$ python -q
>>> import numpy as np
>>> import numpy.linalg as la
>>> np.set_printoptions(precision=1, suppress=True, linewidth=200, floatmode="fixed")
>>> def rd(a):
...     return np.round(a, 1) + 0
... 
>>> arr = np.loadtxt("block9.csv", delimiter=",")
>>> arr
array([[-1.4,  1.4, -0.5],
       [-1.0,  1.2, -1.1],
       [-1.1,  2.1, -0.6],
       [-1.0,  2.1, -1.3],
       [-1.0,  1.8, -1.0],
       [-0.8,  1.6, -1.4],
       [-0.3,  2.8, -0.6],
       [-0.5,  1.6, -1.1],
       [-0.9,  2.5, -1.2],
       [-0.8,  2.1, -1.1],
       [-0.8,  2.0, -1.2],
       [-1.0,  5.3,  3.8],
       [-0.5,  5.0,  4.3],
       [-1.0,  5.5,  3.8],
       [-1.6,  5.0,  3.6],
       [-1.1,  5.2,  3.7],
       [-1.3,  5.2,  4.0],
       [-1.3,  4.6,  4.0],
       [-0.9,  4.7,  4.1],
       [-0.8,  5.1,  3.8],
       [-1.6,  4.9,  4.2],
       [-0.9,  5.4,  4.3]])
>>> Y = np.array([[3, 5, 2], [4, 2, 8], [2, 4, 6]])
>>> la.matrix_rank(arr @ Y)
np.int64(3)
>>> Y @ arr
Traceback (most recent call last):
  File "<python-input-8>", line 1, in <module>
    Y @ arr
    ~~^~~~~
ValueError: matmul: Input operand 1 has a mismatch in its core dimension 0, with gufunc signature (n?,k),(k,m?)->(n?,m?) (size 22 is different from 3)
>>> la.matrix_rank(np.vstack([arr, Y.T]))
np.int64(3)
>>> np.vstack([arr, Y.T]).shape
(25, 3)
>>> Xs = arr - arr.mean(axis=0)
>>> evecs = la.svd(Xs)[2][:2]
>>> Y = Xs - Xs @ evecs.T @ evecs
>>> rd(np.diag(evecs.T @ evecs))
array([0.3, 0.8, 0.9])
>>> la.norm(Y, axis=1).round(6).argmax()
np.int64(12)
>>> rd(la.norm(Y) / la.norm(Xs))
np.float64(0.1)
>>> E = np.loadtxt("w.csv", delimiter=",")
>>> rd(E)
array([[-1.0, -1.0,  0.9],
       [-0.8, -0.8, -0.4],
       [-1.0, -1.0,  0.6],
       [ 1.0,  0.9, -0.3],
       [-0.1,  0.0,  0.2],
       [ 0.2,  0.3,  0.4],
       [-0.9, -0.8, -0.3],
       [-0.7, -0.6, -0.2],
       [-1.0, -0.9,  0.0],
       [-1.0, -0.9,  0.6],
       [-1.0, -0.9,  0.7],
       [-1.0, -1.0, -0.2],
       [-0.9, -0.7,  0.6],
       [ 1.0,  0.9, -0.4],
       [ 0.8,  0.7,  0.2],
       [ 1.0,  0.9, -0.5],
       [-0.8, -0.8, -0.8]])
>>> dist = la.norm(E[:, None] - E[None], axis=-1)
>>> dist.mean(axis=1).argmax()
np.int64(15)
>>> dist.shape
(17, 17)
>>> rd(dist[4])
array([1.5, 1.2, 1.4, 1.5, 0.0, 0.5, 1.2, 0.9, 1.3, 1.3, 1.4, 1.3, 1.1, 1.5, 1.2, 1.6, 1.5])
>>> np.flatnonzero(dist[4] < dist.mean() / 2)
array([4, 5])
>>> rd(la.norm(E, axis=1))
array([1.7, 1.2, 1.5, 1.3, 0.2, 0.5, 1.3, 1.0, 1.4, 1.4, 1.5, 1.4, 1.3, 1.4, 1.1, 1.4, 1.4])
>>> la.matrix_rank(dist ** 2)
np.int64(5)
>>> idx = arr[:, 2] > np.median(arr[:, 2])
>>> f = arr[idx].mean(axis=0) - arr[~idx].mean(axis=0)
>>> np.argsort(-np.abs(f).round(6), kind="stable")
array([2, 1, 0])
>>> idx.astype(int)
array([0, 0, 0, 0, 0, 0, 0, 0, 0, 0, 0, 1, 1, 1, 1, 1, 1, 1, 1, 1, 1, 1])
>>> mat = np.load("mat.npy")
>>> mat
array([[-6.0,  3.0, -2.0, -4.0],
       [-2.0,  3.0,  0.0, -2.0],
       [ 8.0, -3.0,  4.0,  4.0],
       [ 8.0, -3.0,  2.0,  6.0]])
>>> # rank 3
>>> rng = np.random.default_rng(24299)
>>> idx = rng.permutation(4)
>>> idx
array([3, 2, 1, 0])
>>> Y = mat[idx][:, idx]
>>> rd(np.sort(np.abs(la.eigvals(Y))))
array([0.0, 2.0, 2.0, 3.0])
>>> np.trace(Y)
np.float64(7.0)
